>>> import numpy as np
>>> np.set_printoptions(suppress=True, linewidth=200)
>>> s = 5 * 0.9 ** np.arange(5)
>>> q, _ = np.linalg.qr(np.array([[-0.2, 0.6, -2.1, 0.6, 1.1],
...     [-0.3, -0.3, -0.6, -0.5, -1.2],
...     [-0.5, -0.5, -1.1, -0.5, 1.5],
...     [-0.7, 0.7, 0.8, -0.3, -0.9],
...     [0.3, -0.3, 0.7, 0.3, 0.1]]))
>>> rng = np.random.default_rng(615169)
>>> feats = rng.normal(size=(31, 5)) * s @ q
>>> feats.round(3)
array([[-1.71 , -1.698,  6.667,  3.654,  0.86 ],
       [-1.105,  0.739,  2.456,  1.12 ,  1.384],
       [-4.441,  3.823,  0.977,  1.013,  1.107],
       [-2.168, -1.604, -1.951, -4.954, -3.31 ],
       [ 3.612, -6.841, -7.192, -3.69 , -5.238],
       [-5.059, -3.3  ,  2.106, -1.573,  8.549],
       [ 5.239,  5.016, -3.597,  8.982,  4.148],
       [ 4.204, -2.608, -2.516, -0.407,  8.004],
       [ 0.147,  7.188,  0.225,  2.91 ,  4.632],
       [-4.829, -2.817, -4.853, -2.4  ,  0.984],
       [ 0.99 , -6.018,  0.08 , -6.732,  0.292],
       [-0.948, -0.14 ,  3.075,  3.121, -2.092],
       [-0.444,  2.475, -9.842, -0.145, -8.74 ],
       [ 3.477, -1.475, -1.527, -1.687,  3.789],
       [ 4.049,  5.191,  5.62 , -4.246,  0.592],
       [ 6.213,  3.61 , -0.016, -1.588,  4.622],
       [ 2.753,  5.565, -1.513, -3.528, -2.33 ],
       [-2.423,  2.299, 10.167, -2.749,  2.154],
       [-0.771, -2.077, -2.477,  3.091,  6.492],
       [-7.01 , -2.412,  1.061, -3.371,  8.906],
       [ 4.243,  5.505,  0.314, -6.171,  4.314],
       [-2.964, -7.972, -9.684,  0.254, -9.95 ],
       [-1.282, -4.737, -4.297,  1.705,  1.317],
       [ 0.587, -4.837, -3.411,  4.946,  6.281],
       [ 0.587, -0.619, 12.958,  5.481, -0.452],
       [ 0.965,  5.657,  6.402, -1.076,  4.243],
       [-0.068, -1.728,  4.138, -1.867, -6.152],
       [-1.075,  0.493,  6.138, -0.531,  0.659],
       [-7.717, -0.909,  3.822, -0.658,  0.253],
       [-5.002, -2.558, -9.192, -3.555, -0.783],
       [-2.366,  1.949, -1.688, -4.833, -0.527]])
>>> feats[:, 5]
Traceback (most recent call last):
  File "<python-input-7>", line 1, in <module>
    feats[:, 5]
    ~~~~~^^^^^^
IndexError: index 5 is out of bounds for axis 1 with size 5
>>> np.round(feats.mean(axis=0), 3)
array([-0.462, -0.156,  0.079, -0.629,  1.097])
>>> np.round(np.linalg.svd(feats, compute_uv=False), 3)
array([33.642, 23.734, 22.88 , 19.894, 15.836])
>>> np.round(feats.sum(axis=0), 3)
array([-14.317,  -4.839,   2.45 , -19.484,  34.012])
>>> np.count_nonzero(feats)
np.int64(155)
>>> round(float(np.abs(feats).max()), 3)
12.958
>>> W0 = np.load("m.npy")
>>> W0
array([[-11.5,  -1.4,   1.2,   0.2,  -0.6,   1.1,  -0.2,   1.5,  -0.2,  -0.1,   0.4,   2.2,  -0.3],
       [  4. ,  -0.2,   0.1,   0.2,   1.5,   1.6,   0.9,   1. ,   0.6,  -0.6,  -0.1,   0.1,  -0.1],
       [  2.5,   0.1,  -0.7,   0.9,   0.6,   1.5,   0. ,   1.6,   1.9,  -0.8,   1.6,  -0.4,  -0.2],
       [  3.5,  -0.8,  -0.5,  -1. ,   0.4,   2. ,  -0.3,   0.6,  -0.7,  -0.7,   2.1,   0.2,  -1.4],
       [-11. ,  -1.8,   1.1,   0.3,   1.1,  -0.1,   1.2,  -1.5,   1. ,  -0.1,  -1.7,  -0.1,  -1.6],
       [  2. ,  -1.4,  -0.1,   0.2,   2.1,   1.3,   0.6,  -1.1,   1.1,  -0.3,   0.5,   0.3,   0.4],
       [  3. ,   0. ,  -1.2,   1.1,  -0.4,  -1.2,  -0.2,  -0.6,   0.6,  -2.4,   0.2,   0.5,   1. ],
       [ -3.5,   1.3,  -1.4,   1.5,  -0.5,   1.3,  -1.1,   0.1,  -0.2,   0.6,  -0.8,  -0.2,  -0.1],
       [  8. ,   1.2,   0.1,   1.7,  -0.3,  -0.5,   0.6,  -0.5,   0.6,  -0.9,  -1.6,  -0.1,   0.7],
       [  1.5,  -0.5,  -0.9,   0.4,   0.2,  -0.5,  -1.7,  -1.1,  -0.1,  -1.2,  -1. ,  -1.2,  -0.5],
       [ -4.5,   0.6,   0.5,   0.5,   0.6,   0.7,   0.4,   0. ,   0.4,   1.5,  -0.7,   0. ,   0.1],
       [ 10. ,   0. ,  -0.2,   0.9,  -0.1,   1.1,   0.2,   0.9,   1.6,   1.9,  -1.1,   0.2,  -1.2]])
>>> # column 0 dominates
>>> x0 = np.array([-5, 0, 5, -3, 1, 1, 4, 0, 4, -4, -1, -3, -2])
>>> np.round(W0 @ np.ones(13), 3)
array([ -7.7,   9. ,   8.6,   3.4, -13.2,   5.6,   0.4,  -3. ,   9. ,  -6.6,   0.1,  14.2])
>>> (W0 @ x0).argmax()
np.int64(4)
>>> np.round(W0 @ x0, 3)
array([ 55.8,  -8.6,  -5.8, -15.7,  75. ,  -1.9, -18.4,   0.8, -36.5, -10.3,  22.5, -50.2])
>>> x0 @ W0
Traceback (most recent call last):
  File "<python-input-20>", line 1, in <module>
    x0 @ W0
    ~~~^~~~
ValueError: matmul: Input operand 1 has a mismatch in its core dimension 0, with gufunc signature (n?,k),(k,m?)->(n?,m?) (size 12 is different from 13)
>>> left, s, Vh = np.linalg.svd(W0, full_matrices=False)
>>> round(np.sqrt((s ** 2).sum()), 3), round(np.linalg.norm(W0), 3)
(np.float64(25.144), np.float64(25.144))
>>> np.round(left.T @ left, 3) + 0
array([[1., 0., 0., 0., 0., 0., 0., 0., 0., 0., 0., 0.],
       [0., 1., 0., 0., 0., 0., 0., 0., 0., 0., 0., 0.],
       [0., 0., 1., 0., 0., 0., 0., 0., 0., 0., 0., 0.],
       [0., 0., 0., 1., 0., 0., 0., 0., 0., 0., 0., 0.],
       [0., 0., 0., 0., 1., 0., 0., 0., 0., 0., 0., 0.],
       [0., 0., 0., 0., 0., 1., 0., 0., 0., 0., 0., 0.],
       [0., 0., 0., 0., 0., 0., 1., 0., 0., 0., 0., 0.],
       [0., 0., 0., 0., 0., 0., 0., 1., 0., 0., 0., 0.],
       [0., 0., 0., 0., 0., 0., 0., 0., 1., 0., 0., 0.],
       [0., 0., 0., 0., 0., 0., 0., 0., 0., 1., 0., 0.],
       [0., 0., 0., 0., 0., 0., 0., 0., 0., 0., 1., 0.],
       [0., 0., 0., 0., 0., 0., 0., 0., 0., 0., 0., 1.]])
>>> np.round(np.cumsum(s ** 2) / np.sum(s ** 2), 3)
array([0.801, 0.856, 0.897, 0.931, 0.956, 0.974, 0.986, 0.992, 0.997, 0.999, 1.   , 1.   ])
>>> np.round(Vh @ Vh.T, 3) + 0
array([[1., 0., 0., 0., 0., 0., 0., 0., 0., 0., 0., 0.],
       [0., 1., 0., 0., 0., 0., 0., 0., 0., 0., 0., 0.],
       [0., 0., 1., 0., 0., 0., 0., 0., 0., 0., 0., 0.],
       [0., 0., 0., 1., 0., 0., 0., 0., 0., 0., 0., 0.],
       [0., 0., 0., 0., 1., 0., 0., 0., 0., 0., 0., 0.],
       [0., 0., 0., 0., 0., 1., 0., 0., 0., 0., 0., 0.],
       [0., 0., 0., 0., 0., 0., 1., 0., 0., 0., 0., 0.],
       [0., 0., 0., 0., 0., 0., 0., 1., 0., 0., 0., 0.],
       [0., 0., 0., 0., 0., 0., 0., 0., 1., 0., 0., 0.],
       [0., 0., 0., 0., 0., 0., 0., 0., 0., 1., 0., 0.],
       [0., 0., 0., 0., 0., 0., 0., 0., 0., 0., 1., 0.],
       [0., 0., 0., 0., 0., 0., 0., 0., 0., 0., 0., 1.]])
>>> left.shape, s.shape, Vh.shape
((12, 12), (12,), (12, 13))
>>> (s > 1e-8).sum()
np.int64(12)
>>> K = np.loadtxt("a.csv", delimiter=",")
>>> K
array([[2., 0., 0., 0., 0., 0., 0., 0., 0.],
       [0., 3., 0., 0., 0., 0., 0., 0., 0.],
       [0., 0., 3., 0., 0., 0., 0., 0., 0.],
       [2., 1., 1., 1., 0., 0., 0., 0., 0.],
       [2., 0., 3., 1., 2., 0., 0., 0., 0.],
       [1., 3., 2., 1., 3., 2., 0., 0., 0.],
       [0., 1., 3., 3., 1., 1., 1., 0., 0.],
       [1., 3., 0., 1., 0., 1., 0., 3., 0.],
       [1., 1., 0., 1., 1., 0., 1., 0., 1.]])
>>> u = np.array([-3, -2])
>>> np.convolve(K[0], u)
array([-6., -4.,  0.,  0.,  0.,  0.,  0.,  0.,  0.,  0.])
>>> np.polyval(u, K[0])
array([-8., -2., -2., -2., -2., -2., -2., -2., -2.])
>>> np.array([np.convolve(row, u, "same") for row in K])
array([[ -6.,  -4.,   0.,   0.,   0.,   0.,   0.,   0.,   0.],
       [  0.,  -9.,  -6.,   0.,   0.,   0.,   0.,   0.,   0.],
       [  0.,   0.,  -9.,  -6.,   0.,   0.,   0.,   0.,   0.],
       [ -6.,  -7.,  -5.,  -5.,  -2.,   0.,   0.,   0.,   0.],
       [ -6.,  -4.,  -9.,  -9.,  -8.,  -4.,   0.,   0.,   0.],
       [ -3., -11., -12.,  -7., -11., -12.,  -4.,   0.,   0.],
       [  0.,  -3., -11., -15.,  -9.,  -5.,  -5.,  -2.,   0.],
       [ -3., -11.,  -6.,  -3.,  -2.,  -3.,  -2.,  -9.,  -6.],
       [ -3.,  -5.,  -2.,  -3.,  -5.,  -2.,  -3.,  -2.,  -3.]])
>>> q, V = np.linalg.qr(K[:, :6])[0], np.linalg.qr(K[:, 6:])[0]
>>> s = np.linalg.svd(q.T @ V, compute_uv=False)
>>> s.round(3)
array([0.974, 0.757, 0.635])
>>> other = K + rng.integers(-2, 3, (9, 8)) @ rng.integers(-2, 3, (8, 9))
>>> other
array([[  5.,  -3.,  -6.,  -3.,   0.,   0.,  -4.,   8.,   8.],
       [ -4.,   0.,  -4.,   8.,   3.,  -3.,  -1.,   5.,  -3.],
       [  8.,   4.,   3.,  -2.,   2.,   3.,  16.,   2.,  -1.],
       [ 10.,   5.,   1.,   1.,  11.,   0.,  -1.,   0.,   7.],
       [  5.,  -2.,   0.,   7.,   9.,  -2.,  -7.,   0.,   4.],
       [  2.,  -2.,   2.,  -1.,   2.,   2.,  -3.,   0.,   5.],
       [  0.,  -4.,  -1.,   6.,  -3.,  -7.,  -1.,  -5.,  -1.],
       [  8.,   7.,  -1.,  -6.,   4.,   6.,   0.,   9.,   8.],
       [  3.,   5.,   6., -11.,  -2.,  14.,  10.,   8.,   2.]])
>>> np.linalg.matrix_rank(other - K, tol=1e-8)
np.int64(8)
>>> np.round(np.linalg.svd(other - K, compute_uv=False), 3) + 0
array([32.392, 23.432, 16.874, 11.982, 11.267,  4.803,  2.178,  0.792,  0.   ])
>>> blk = np.stack([K, 5 * K, K[::-1]])
>>> np.linalg.matrix_rank(blk)
array([9, 9, 9])
>>> (blk @ K.T).shape
(3, 9, 9)
>>> arr = np.load("out13.npy")
>>> arr
array([[ 8,  3,  0,  0, 11, 11,  3,  8,  0,  0,  0,  1],
       [ 5,  3,  2,  5,  5,  5,  3,  5,  6,  0,  0,  0],
       [12,  3,  0,  0, 19, 19,  3, 12,  0,  5,  7,  9],
       [11,  3,  0,  0, 17, 17,  3, 11,  0,  3,  5,  7],
       [ 3,  3,  6,  9,  1,  1,  3,  3, 10,  0,  0,  0],
       [ 9,  3,  0,  0, 13, 13,  3,  9,  0,  0,  1,  3],
       [ 8,  3,  0,  0, 11, 11,  3,  8,  0,  0,  0,  1],
       [ 4,  3,  4,  7,  3,  3,  3,  4,  8,  0,  0,  0],
       [10,  3,  0,  0, 15, 15,  3, 10,  0,  1,  3,  5],
       [12,  3,  0,  0, 19, 19,  3, 12,  0,  5,  7,  9],
       [ 6,  3,  0,  3,  7,  7,  3,  6,  4,  0,  0,  0],
       [ 6,  3,  0,  3,  7,  7,  3,  6,  4,  0,  0,  0],
       [ 5,  3,  2,  5,  5,  5,  3,  5,  6,  0,  0,  0]])
>>> np.linalg.lstsq(arr[:-1].T, arr[-1])[2]
np.int32(6)
>>> np.abs(np.diag(np.linalg.qr(arr)[1])) > 1e-9
array([ True,  True,  True,  True, False, False, False, False, False,  True,  True, False])
>>> left, s, Vh = np.linalg.svd(arr)
>>> np.argmax(s[:-1] / (s[1:] + 1e-6)) + 1
np.int64(6)
>>> other = left[:, :6] @ np.diag(s[:6]) @ Vh[:6]
>>> round(float(np.linalg.norm(arr - other, 2)), 3), round(float(s[6]), 3)
(0.0, 0.0)
>>> np.linalg.matrix_rank(arr, rtol=0.05)
np.int64(3)
>>> round(float(np.linalg.norm(arr - other) / np.linalg.norm(arr)), 3)
0.0
>>> left, s, Vh = np.linalg.svd(arr)
>>> V = Vh[:(s > 1e-8).sum()]
>>> x0 = arr[11] + -2 * arr[1] + rng.integers(2) * np.eye(12)[5]
>>> x0
array([-4., -3., -4., -7., -3., -3., -3., -4., -8.,  0.,  0.,  0.])
>>> round(float(np.linalg.norm(x0 - V.T @ V @ x0)), 3)
0.0
>>> np.allclose(V.T @ V @ x0, x0)
True
>>> blk = np.stack([arr, -2 * arr, arr[::-1]])
>>> np.linalg.matrix_rank(blk)
array([6, 6, 6])
>>> np.round(np.linalg.norm(blk, axis=(1, 2)), 3)
array([ 80.87 , 161.741,  80.87 ])
>>> (blk @ arr.T).shape
(3, 13, 13)
>>> np.linalg.matrix_rank(blk.reshape(3, -1))
np.int64(2)
>>> blk.shape
(3, 13, 12)
>>> np.einsum("bij,cij->bc", blk, blk)
array([[  6540, -13080,   4669],
       [-13080,  26160,  -9338],
       [  4669,  -9338,   6540]])
